$ python -q
>>> import numpy as np
>>> np.set_printoptions(precision=3, suppress=True, linewidth=140, sign=" ")
>>> W2 = np.sign(np.array([[3, 2, 3], [-1, -1, 2], [1, 3, -3]]))
>>> other = (np.tril(W2, -1) + np.eye(3)) @ (np.triu(W2, 1) + np.eye(3))
>>> ev = np.array([-3, 3, -2])
>>> X = np.rint(other * ev @ np.linalg.inv(other)) + 0
>>> X
array([[ 13.,  11.,  -5.],
       [  0.,  -3.,   0.],
       [ 30.,  21., -12.]])
>>> other = np.linalg.inv(X)
>>> print(other)
[[ 2.     1.5   -0.833]
 [-0.    -0.333 -0.   ]
 [ 5.     3.167 -2.167]]
>>> round(float(np.linalg.det(X) * np.linalg.det(other)), 3)
1.0
>>> round(np.linalg.cond(X), 3)
np.float64(289.848)
>>> np.round(X @ other, 3) + 0
array([[ 1.,  0.,  0.],
       [ 0.,  1.,  0.],
       [ 0.,  0.,  1.]])
>>> np.linalg.det(X) * other
array([[ 36.,  27., -15.],
       [ -0.,  -6.,  -0.],
       [ 90.,  57., -39.]])
>>> other = X / np.sqrt((X ** 2).mean(axis=1, keepdims=True))
>>> np.linalg.norm(other, axis=1)
array([ 1.732,  1.732,  1.732])
>>> np.linalg.matrix_rank(other) == np.linalg.matrix_rank(X)
np.True_
>>> other[1]
array([ 0.   , -1.732,  0.   ])
>>> O, R = np.linalg.qr(X)
>>> O
array([[-0.398,  0.461, -0.793],
       [-0.   , -0.865, -0.502],
       [-0.918, -0.2  ,  0.344]])
>>> np.allclose(R.T @ R, X.T @ X)
True
>>> np.abs(np.diag(R))
array([ 32.696,   3.47 ,   0.159])
>>> x0 = np.array([-5, 0, -1])
>>> y = X @ x0
>>> y
array([ -60.,    0., -138.])
>>> np.linalg.solve(X, -1 * y)
array([ 5.,  0.,  1.])
>>> print(np.linalg.solve(X.T, X[1]))
[ 0.  1. -0.]
>>> np.linalg.solve(X, y)
array([-5., -0., -1.])
>>> print(round(np.log10(np.linalg.cond(X))))
2
>>> print(np.argsort(-np.linalg.norm(X, axis=0).round(6), kind="stable")[:3])
[ 0  1  2]
>>> [round(float(x), 3) for x in np.linalg.svd(X, compute_uv=False)[:3]]
[42.433, 2.898, 0.146]
>>> print(np.linalg.matrix_rank(X, rtol=0.1))
1
>>> print(round(np.linalg.norm(X, 2) / np.linalg.norm(X), 3))
0.998
>>> data = np.load("run7.npy")
>>> data
array([[-0.07,  1.12,  0.21],
       [ 0.13,  0.17, -0.15],
       [-0.29,  0.89,  0.47],
       [-0.75,  0.  ,  0.97]])
>>> # null space of dimension 1
>>> u = np.array([-1, 1, -1])
>>> np.correlate(data[0], data[3], "full")
array([-0.068,  1.086,  0.256, -0.84 , -0.158])
>>> print(np.convolve(data[0], u))
[ 0.07 -1.19  0.98 -0.91 -0.21]
>>> U, sigma, Vt = np.linalg.svd(data)
>>> np.argmax(sigma[:-1] / (sigma[1:] + 1e-6)) + 1
np.int64(2)
>>> other = U[:, :2] @ np.diag(sigma[:2]) @ Vt[:2]
>>> np.linalg.matrix_rank(data, rtol=0.05)
np.int64(2)
>>> np.linalg.matrix_rank(other)
np.int64(2)
>>> other.round(3) + 0
array([[-0.07,  1.12,  0.21],
       [ 0.13,  0.17, -0.15],
       [-0.29,  0.89,  0.47],
       [-0.75,  0.  ,  0.97]])
>>> np.linalg.cond(data) > 100
np.True_
>>> [round(float(x), 3) for x in np.linalg.svd(data, compute_uv=False)[:3]]
[1.638, 1.135, 0.0]
>>> J = np.loadtxt("arr.csv", delimiter=",")
>>> J
array([[ 0.053, -0.158, -0.158],
       [-0.158,  0.474,  0.474],
       [-0.158,  0.474,  0.474]])
>>> W = np.array([[0, 3, -2, -2, -3, -3],
...     [-3, -2, -2, 2, 0, -1],
...     [-3, -2, 1, 1, -2, -2]])
>>> beta = np.array([-3, -1, 2, 3, 2, -2])
>>> act = np.maximum(J @ W + beta, 0)
>>> np.linalg.matrix_rank(act)
np.int64(2)
>>> (act > 0).mean(axis=0)
array([ 0.,  0.,  1.,  1.,  1.,  0.])
>>> W2 = np.array([[-1, -3, -2],
...     [-3, 3, 0],
...     [2, -2, -3],
...     [-1, 2, 1],
...     [2, -2, -2],
...     [2, 2, -3]])
>>> W @ W2
array([[-23,   9,  19],
       [  1,   9,  17],
       [  2,   3,  14]])
>>> u, g = J[2], J[0]
>>> np.round(u @ u, 3)
np.float64(0.474)
>>> round(u @ g, 3)
np.float64(-0.158)
>>> pr = (u @ g) / (u @ u) * u
>>> np.linalg.matrix_rank(np.outer(u, g))
np.int64(1)
>>> round(float(np.linalg.norm(u + g) ** 2 + np.linalg.norm(u - g) ** 2), 3)
1.053
>>> W0 = np.load("mat.npy")
>>> print(W0)
[[ 1  2  1  3]
 [ 0 -2  0  2]
 [-2 -1  6 -1]
 [ 1 -3  1  4]]
>>> t = np.radians(120)
>>> R = np.eye(3)
>>> R[2, 2] = R[0, 0] = np.cos(t)
>>> R[2, 0], R[0, 2] = -np.sin(t), np.sin(t)
>>> R
array([[-0.5  ,  0.   ,  0.866],
       [ 0.   ,  1.   ,  0.   ],
       [-0.866,  0.   , -0.5  ]])
>>> other = data @ R.T
>>> print(other)
[[ 0.217  1.12  -0.044]
 [-0.195  0.17  -0.038]
 [ 0.552  0.89   0.016]
 [ 1.215  0.     0.165]]
>>> np.allclose(data @ data.T, other @ other.T)
True
>>> print(np.abs(other - data).max(axis=0))
[ 1.965  0.     0.805]
>>> K = np.load("dump.npy")
>>> K
array([[ 0.021,  0.026, -0.088, -0.005, -0.047, -0.026, -0.047,  0.083],
       [ 0.026,  0.032, -0.11 , -0.006, -0.058, -0.032, -0.058,  0.103],
       [-0.088, -0.11 ,  0.373,  0.022,  0.198,  0.11 ,  0.198, -0.351],
       [-0.005, -0.006,  0.022,  0.001,  0.012,  0.006,  0.012, -0.021],
       [-0.047, -0.058,  0.198,  0.012,  0.105,  0.058,  0.105, -0.186],
       [-0.026, -0.032,  0.11 ,  0.006,  0.058,  0.032,  0.058, -0.103],
       [-0.047, -0.058,  0.198,  0.012,  0.105,  0.058,  0.105, -0.186],
       [ 0.083,  0.103, -0.351, -0.021, -0.186, -0.103, -0.186,  0.331]])
>>> np.linalg.lstsq(K[:-1].T, K[-1])[2]
np.int32(1)
>>> np.allclose(K[:-1].T @ np.linalg.lstsq(K[:-1].T, K[-1])[0], K[-1])
True
>>> ev, vecs = np.linalg.eigh(K)
>>> x0 = np.array([1, -2, 0, 1, -2, -2, 2, 2])
>>> round(x0 @ K @ x0 / (x0 @ x0), 3), np.round(ev[0], 3), round(ev[-1], 3)
(np.float64(0.072), np.float64(-0.0), np.float64(1.0))
>>> vecs * np.abs(ev) @ vecs.T
array([[ 0.021,  0.026, -0.088, -0.005, -0.047, -0.026, -0.047,  0.083],
       [ 0.026,  0.032, -0.11 , -0.006, -0.058, -0.032, -0.058,  0.103],
       [-0.088, -0.11 ,  0.373,  0.022,  0.198,  0.11 ,  0.198, -0.351],
       [-0.005, -0.006,  0.022,  0.001,  0.012,  0.006,  0.012, -0.021],
       [-0.047, -0.058,  0.198,  0.012,  0.105,  0.058,  0.105, -0.186],
       [-0.026, -0.032,  0.11 ,  0.006,  0.058,  0.032,  0.058, -0.103],
       [-0.047, -0.058,  0.198,  0.012,  0.105,  0.058,  0.105, -0.186],
       [ 0.083,  0.103, -0.351, -0.021, -0.186, -0.103, -0.186,  0.331]])
>>> np.linalg.matrix_rank(K, rtol=0.1)
np.int64(1)
>>> print(np.argsort(-np.linalg.norm(K, axis=0).round(6), kind="stable")[:3])
[ 2  7  4]
>>> arr = np.loadtxt("w.csv", delimiter=",")
>>> print(arr)
[[ -2.4   2.    0.1   0.4   0.4   1.   -1.5   1.2]
 [ -0.2   9.    4.    1.1  -2.3  -0.7   0.9   0.6]
 [  0.  -12.   -1.1   1.2   0.    0.2  -0.2   1.5]
 [  1.3  -3.    0.5   0.6  -0.7   0.6  -1.3  -1.6]
 [ -1.1  -9.    1.    0.1  -0.8   1.3   2.    0.5]]
>>> arr.reshape(-1, 2)
array([[ -2.4,   2. ],
       [  0.1,   0.4],
       [  0.4,   1. ],
       [ -1.5,   1.2],
       [ -0.2,   9. ],
       [  4. ,   1.1],
       [ -2.3,  -0.7],
       [  0.9,   0.6],
       [  0. , -12. ],
       [ -1.1,   1.2],
       [  0. ,   0.2],
       [ -0.2,   1.5],
       [  1.3,  -3. ],
       [  0.5,   0.6],
       [ -0.7,   0.6],
       [ -1.3,  -1.6],
       [ -1.1,  -9. ],
       [  1. ,   0.1],
       [ -0.8,   1.3],
       [  2. ,   0.5]])
>>> arr.reshape(5, 9)
Traceback (most recent call last):
  File "<python-input-85>", line 1, in <module>
    arr.reshape(5, 9)
    ~~~~~~~~~~~^^^^^^
ValueError: cannot reshape array of size 40 into shape (5,9)
>>> blk = arr.reshape(5, 2, -1)
>>> blk.shape
(5, 2, 4)
>>> print(np.einsum("ihd,jhd->hij", blk, blk).shape)
(2, 5, 5)
>>> x0 = np.array([2, -1, -1, -2, 2, -2, 2, 2])
>>> a = np.maximum(arr @ x0, 0)
>>> np.flatnonzero(a > 1e-9)
array([ 2,  4])
>>> arr.T @ a
array([  -7.04, -212.4 ,   -7.79,   16.12,   -5.12,   10.9 ,   10.22,   22.55])
>>> np.maximum(arr @ x0, 0) - np.maximum(-arr @ x0, 0)
array([ -9.5, -15.8,  12.9,  -4.5,   6.4])
>>> a
array([  0. ,   0. ,  12.9,   0. ,   6.4])
>>> arr * (a > 1e-9)[:, None]
array([[ -0. ,   0. ,   0. ,   0. ,   0. ,   0. ,  -0. ,   0. ],
       [ -0. ,   0. ,   0. ,   0. ,  -0. ,  -0. ,   0. ,   0. ],
       [  0. , -12. ,  -1.1,   1.2,   0. ,   0.2,  -0.2,   1.5],
       [  0. ,  -0. ,   0. ,   0. ,  -0. ,   0. ,  -0. ,  -0. ],
       [ -1.1,  -9. ,   1. ,   0.1,  -0.8,   1.3,   2. ,   0.5]])
>>> np.tanh(arr @ x0)
array([-1., -1.,  1., -1.,  1.])
>>> np.maximum(arr @ (3 * x0), 0)
array([  0. ,   0. ,  38.7,   0. ,  19.2])
>>> u, g = arr[4], arr[2]
>>> u @ u
np.float64(89.8)
>>> pr = (u @ g) / (u @ u) * u
>>> np.round((g - pr) @ u, 3)
np.float64(-0.0)
>>> pr
array([ -1.318, -10.787,   1.199,   0.12 ,  -0.959,   1.558,   2.397,   0.599])
>>> np.zeros(5, 8)
Traceback (most recent call last):
  File "<python-input-103>", line 1, in <module>
    np.zeros(5, 8)
    ~~~~~~~~^^^^^^
TypeError: Cannot interpret '8' as a data type
>>> arr.shape
(5, 8)
>>> arr.sum(axis=1)
array([  1.2,  12.4, -10.4,  -3.6,  -6. ])
>>> np.diff(arr, axis=0)
array([[  2.2,   7. ,   3.9,   0.7,  -2.7,  -1.7,   2.4,  -0.6],
       [  0.2, -21. ,  -5.1,   0.1,   2.3,   0.9,  -1.1,   0.9],
       [  1.3,   9. ,   1.6,  -0.6,  -0.7,   0.4,  -1.1,  -3.1],
       [ -2.4,  -6. ,   0.5,  -0.5,  -0.1,   0.7,   3.3,   2.1]])
>>> np.count_nonzero(arr)
np.int64(38)
>>> arr.sum(axis=0)
array([ -2.4, -13. ,   4.5,   3.4,  -3.4,   2.4,  -0.1,   2.2])
>>> arr[:, 8]
Traceback (most recent call last):
  File "<python-input-109>", line 1, in <module>
    arr[:, 8]
    ~~~^^^^^^
IndexError: index 8 is out of bounds for axis 1 with size 8
>>> arr - arr[0]
array([[  0. ,   0. ,   0. ,   0. ,   0. ,   0. ,   0. ,   0. ],
       [  2.2,   7. ,   3.9,   0.7,  -2.7,  -1.7,   2.4,  -0.6],
       [  2.4, -14. ,  -1.2,   0.8,  -0.4,  -0.8,   1.3,   0.3],
       [  3.7,  -5. ,   0.4,   0.2,  -1.1,  -0.4,   0.2,  -2.8],
       [  1.3, -11. ,   0.9,  -0.3,  -1.2,   0.3,   3.5,  -0.7]])
